>>> import numpy as np
>>> import numpy.linalg as la
>>> np.set_printoptions(precision=2, suppress=True, linewidth=100, legacy="1.25")
>>> X = np.load("arr.npy")
>>> print(X)
[[0 0 0 1 0 0 1 1 0 0]
 [0 0 1 0 1 1 0 0 1 1]
 [0 1 0 0 1 1 0 0 1 0]
 [1 0 0 0 0 0 0 1 0 0]
 [0 1 1 0 0 1 0 0 1 1]
 [0 1 1 0 1 0 0 0 0 0]
 [1 0 0 0 0 0 0 1 0 0]
 [1 0 0 1 0 0 1 0 0 0]
 [0 1 1 0 1 0 0 0 0 1]
 [0 1 0 0 1 0 0 0 1 0]]
>>> # rows 3 and 6 are equal
>>> Uu, sigma, Vh = la.svd(X)
>>> evecs = Vh[:(sigma > 1e-8).sum()]
>>> rng = np.random.default_rng(1233)
>>> x = X[0] + -3 * X[9] + rng.integers(2) * np.eye(10)[3]
>>> print(x)
[ 0. -3.  0.  1. -3.  0.  1.  1. -3.  0.]
>>> print(np.round(evecs.T @ evecs, 2) + 0)
[[1.  0.  0.  0.  0.  0.  0.  0.  0.  0. ]
 [0.  1.  0.  0.  0.  0.  0.  0.  0.  0. ]
 [0.  0.  1.  0.  0.  0.  0.  0.  0.  0. ]
 [0.  0.  0.  0.5 0.  0.  0.5 0.  0.  0. ]
 [0.  0.  0.  0.  1.  0.  0.  0.  0.  0. ]
 [0.  0.  0.  0.  0.  1.  0.  0.  0.  0. ]
 [0.  0.  0.  0.5 0.  0.  0.5 0.  0.  0. ]
 [0.  0.  0.  0.  0.  0.  0.  1.  0.  0. ]
 [0.  0.  0.  0.  0.  0.  0.  0.  1.  0. ]
 [0.  0.  0.  0.  0.  0.  0.  0.  0.  1. ]]
>>> print(np.diag(evecs.T @ evecs))
[1.  1.  1.  0.5 1.  1.  0.5 1.  1.  1. ]
>>> print(np.allclose(evecs.T @ evecs @ x, x))
True
>>> print(round(la.det(X), 2))
0.0
>>> print(np.round(np.sort(la.eigvals(X).real), 2) + 0)
[-1.69 -1.62 -1.56 -1.   -1.   -0.43  0.    0.62  2.56  4.12]
>>> evals, evecs = la.eigh(X)
>>> x = np.array([-1, 2, 2, -1, 2, 1, -3, 0, 2, -3])
>>> print(np.round(la.eigvalsh(X[1:, 1:]), 2) + 0)
[-1.69 -1.62 -1.41 -1.   -0.43  0.    0.62  1.41  4.12]
>>> print(np.round(x @ X @ x / (x @ x), 2), np.round(evals[0], 2), round(evals[-1], 2))
0.86 -1.69 4.12
>>> m1 = np.load("dump.npy")
>>> print(m1)
[[-3 -1 -1  1  1 -3  2 -3]
 [ 0  3  3 -2 -3  0  2 -1]
 [ 0  0  1 -2  1 -2  3  1]
 [ 0  0  0 -3  3  0  3 -3]
 [ 0  0  0  0  1  0  2  1]
 [ 0  0  0  0  0  2  1 -3]
 [ 0  0  0  0  0  0 -1 -1]
 [ 0  0  0  0  0  0  0 -1]]
>>> # triangular
>>> print(la.matrix_rank(m1 - m1[0, 0] * np.eye(8)))
7
>>> print([int(la.matrix_rank(la.matrix_power(m1, p))) for p in range(1, 9)])
[8, 8, 8, 8, 8, 8, 8, 8]
>>> feats = np.load("out11.npy")
>>> print(feats)
[[ 0.79 -0.13 -0.13  0.21  0.04  0.04 -0.3   0.21  0.21  0.13 -0.3   0.13]
 [-0.13  0.92 -0.08  0.13  0.03  0.03 -0.18  0.13  0.13  0.08 -0.18  0.08]
 [-0.13 -0.08  0.92  0.13  0.03  0.03 -0.18  0.13  0.13  0.08 -0.18  0.08]
 [ 0.21  0.13  0.13  0.79 -0.04 -0.04  0.3  -0.21 -0.21 -0.13  0.3  -0.13]
 [ 0.04  0.03  0.03 -0.04  0.99 -0.01  0.06 -0.04 -0.04 -0.03  0.06 -0.03]
 [ 0.04  0.03  0.03 -0.04 -0.01  0.99  0.06 -0.04 -0.04 -0.03  0.06 -0.03]
 [-0.3  -0.18 -0.18  0.3   0.06  0.06  0.58  0.3   0.3   0.18 -0.42  0.18]
 [ 0.21  0.13  0.13 -0.21 -0.04 -0.04  0.3   0.79 -0.21 -0.13  0.3  -0.13]
 [ 0.21  0.13  0.13 -0.21 -0.04 -0.04  0.3  -0.21  0.79 -0.13  0.3  -0.13]
 [ 0.13  0.08  0.08 -0.13 -0.03 -0.03  0.18 -0.13 -0.13  0.92  0.18 -0.08]
 [-0.3  -0.18 -0.18  0.3   0.06  0.06 -0.42  0.3   0.3   0.18  0.58  0.18]
 [ 0.13  0.08  0.08 -0.13 -0.03 -0.03  0.18 -0.13 -0.13 -0.08  0.18  0.92]]
>>> # keeps lengths
>>> evals, evecs = la.eigh(X)
>>> print(np.round(np.abs(evecs[:, -1]), 2) + 0)
[0.   0.47 0.41 0.   0.47 0.33 0.   0.   0.41 0.33]
>>> print(np.unique(evals.round(6) + 0, return_counts=True)[1])
[1 1 1 2 1 1 1 1 1]
>>> print(np.round(evals.sum(), 2), np.trace(X))
-0.0 0
>>> print(la.eigvalsh(X + 3 * np.eye(10)))
[1.31 1.38 1.44 2.   2.   2.57 3.   3.62 5.56 7.12]
>>> print((evals > 1e-8).sum(), (evals < -1e-8).sum())
3 6
>>> print(evals.round(2) + 0)
[-1.69 -1.62 -1.56 -1.   -1.   -0.43  0.    0.62  2.56  4.12]
>>> print(np.round(evecs @ np.diag(evals) @ evecs.T, 2) + 0)
[[0. 0. 0. 1. 0. 0. 1. 1. 0. 0.]
 [0. 0. 1. 0. 1. 1. 0. 0. 1. 1.]
 [0. 1. 0. 0. 1. 1. 0. 0. 1. 0.]
 [1. 0. 0. 0. 0. 0. 0. 1. 0. 0.]
 [0. 1. 1. 0. 0. 1. 0. 0. 1. 1.]
 [0. 1. 1. 0. 1. 0. 0. 0. 0. 0.]
 [1. 0. 0. 0. 0. 0. 0. 1. 0. 0.]
 [1. 0. 0. 1. 0. 0. 1. 0. 0. 0.]
 [0. 1. 1. 0. 1. 0. 0. 0. 0. 1.]
 [0. 1. 0. 0. 1. 0. 0. 0. 1. 0.]]
